% ipython --no-banner

In [1]: import numpy as np

In [2]: np.set_printoptions(precision=2, suppress=True, linewidth=100, legacy="1.25")

In [3]: K = np.load("data.npy")

In [4]: K
Out[4]: 
array([[1, 1, 1, 1, 1, 1],
       [5, 1, 5, 1, 5, 1],
       [0, 1, 0, 1, 0, 1],
       [1, 1, 1, 1, 1, 1],
       [5, 1, 5, 1, 5, 1],
       [0, 1, 0, 1, 0, 1]])

In [5]: round(float(np.linalg.norm(K, 1)), 2), np.round(np.linalg.norm(K, np.inf), 2)
Out[5]: (12.0, 18.0)

In [6]: np.linalg.norm(K, axis=1).argmax()
Out[6]: 1

In [7]: np.round(np.linalg.norm(K) ** 2 / np.linalg.norm(K, 2) ** 2, 2)
Out[7]: 1.06

In [8]: np.linalg.norm(K, axis=0)
Out[8]: array([7.21, 2.45, 7.21, 2.45, 7.21, 2.45])

In [9]: np.linalg.norm(K, axis=1)
Out[9]: array([2.45, 8.83, 1.73, 2.45, 8.83, 1.73])

In [10]: feats = np.loadtxt("a.csv", delimiter=",")

In [11]: feats
Out[11]: 
array([[ 31.23,   0.  ,  22.  ,  12.54,  -3.19,  -3.76,  24.05, -20.17,  24.17,   0.  , -11.06,
         -3.99],
       [ 27.02,   0.  ,  18.95,  10.38,  -2.01,  -3.39,  21.08, -17.4 ,  21.37,   0.  ,  -9.62,
         -3.93],
       [ 12.64,   0.  ,   8.52,   3.72,   1.24,  -1.95,  10.76,  -7.96,  11.6 ,   0.  ,  -4.68,
         -3.13],
       [ 10.55,   0.  ,   7.  ,   2.89,   1.56,  -1.71,   9.21,  -6.6 ,  10.12,   0.  ,  -3.95,
         -2.9 ],
       [  6.69,   0.  ,   4.21,   1.52,   1.95,  -1.23,   6.31,  -4.09,   7.3 ,   0.  ,  -2.6 ,
         -2.33],
       [  5.09,   0.  ,   3.07,   1.03,   2.  ,  -1.01,   5.07,  -3.06,   6.07,   0.  ,  -2.03,
         -2.02],
       [  2.44,   0.  ,   1.19,   0.37,   1.82,  -0.6 ,   2.92,  -1.37,   3.87,   0.  ,  -1.07,
         -1.34],
       [  1.04,   0.  ,   0.26,   0.16,   1.45,  -0.34,   1.67,  -0.5 ,   2.5 ,   0.  ,  -0.54,
         -0.83],
       [  0.42,   0.  ,  -0.12,   0.12,   1.11,  -0.2 ,   1.02,  -0.13,   1.72,   0.  ,  -0.29,
         -0.51],
       [ -0.02,   0.  ,  -0.28,   0.11,   0.59,  -0.06,   0.4 ,   0.09,   0.84,   0.  ,  -0.08,
         -0.17],
       [ -0.03,   0.  ,  -0.28,   0.11,   0.55,  -0.05,   0.36,   0.1 ,   0.77,   0.  ,  -0.07,
         -0.15],
       [ -0.07,   0.  ,  -0.17,   0.07,   0.22,  -0.01,   0.12,   0.08,   0.31,   0.  ,  -0.01,
         -0.03],
       [  0.73,   0.  ,   1.24,  -1.19,  -0.34,  -0.18,  -0.22,  -0.63,  -1.24,   0.  ,  -0.1 ,
         -0.62],
       [  0.74,   0.  ,   1.25,  -1.22,  -0.33,  -0.18,  -0.22,  -0.64,  -1.26,   0.  ,  -0.11,
         -0.63],
       [  1.18,   0.  ,   2.47,  -4.16,   0.66,  -0.63,  -0.53,  -1.05,  -2.74,   0.  ,  -0.13,
         -2.38],
       [  0.5 ,   0.  ,   3.24,  -9.95,   3.53,  -1.35,  -1.61,  -0.72,  -5.29,   0.  ,   0.22,
         -5.64],
       [  0.48,   0.  ,   3.24, -10.06,   3.59,  -1.37,  -1.63,  -0.71,  -5.33,   0.  ,   0.23,
         -5.69],
       [ -0.13,   0.  ,   3.28, -12.64,   4.99,  -1.65,  -2.23,  -0.34,  -6.46,   0.  ,   0.47,
         -7.09],
       [ -1.28,   0.  ,   3.13, -16.55,   7.2 ,  -2.07,  -3.25,   0.37,  -8.19,   0.  ,   0.9 ,
         -9.17],
       [ -1.96,   0.  ,   2.98, -18.63,   8.4 ,  -2.28,  -3.82,   0.8 ,  -9.11,   0.  ,   1.16,
        -10.26],
       [ -6.05,   0.  ,   1.63, -29.19,  14.65,  -3.26,  -7.04,   3.43, -13.91,   0.  ,   2.62,
        -15.64],
       [ -8.23,   0.  ,   0.75, -34.17,  17.66,  -3.68,  -8.69,   4.85, -16.21,   0.  ,   3.38,
        -18.11],
       [ -9.34,   0.  ,   0.29, -36.57,  19.13,  -3.88,  -9.51,   5.57, -17.33,   0.  ,   3.77,
        -19.3 ],
       [ -9.49,   0.  ,   0.22, -36.91,  19.33,  -3.91,  -9.62,   5.67, -17.49,   0.  ,   3.82,
        -19.47]])

In [12]: np.linalg.lstsq(feats[:-1].T, feats[-1])[2]
Out[12]: 10

In [13]: np.abs(np.diag(np.linalg.qr(feats)[1])) > 1e-9
Out[13]: array([ True, False,  True,  True,  True,  True,  True,  True,  True, False,  True,  True])

In [14]: np.round(np.trace(np.linalg.pinv(feats) @ feats), 2)
Out[14]: 10.0
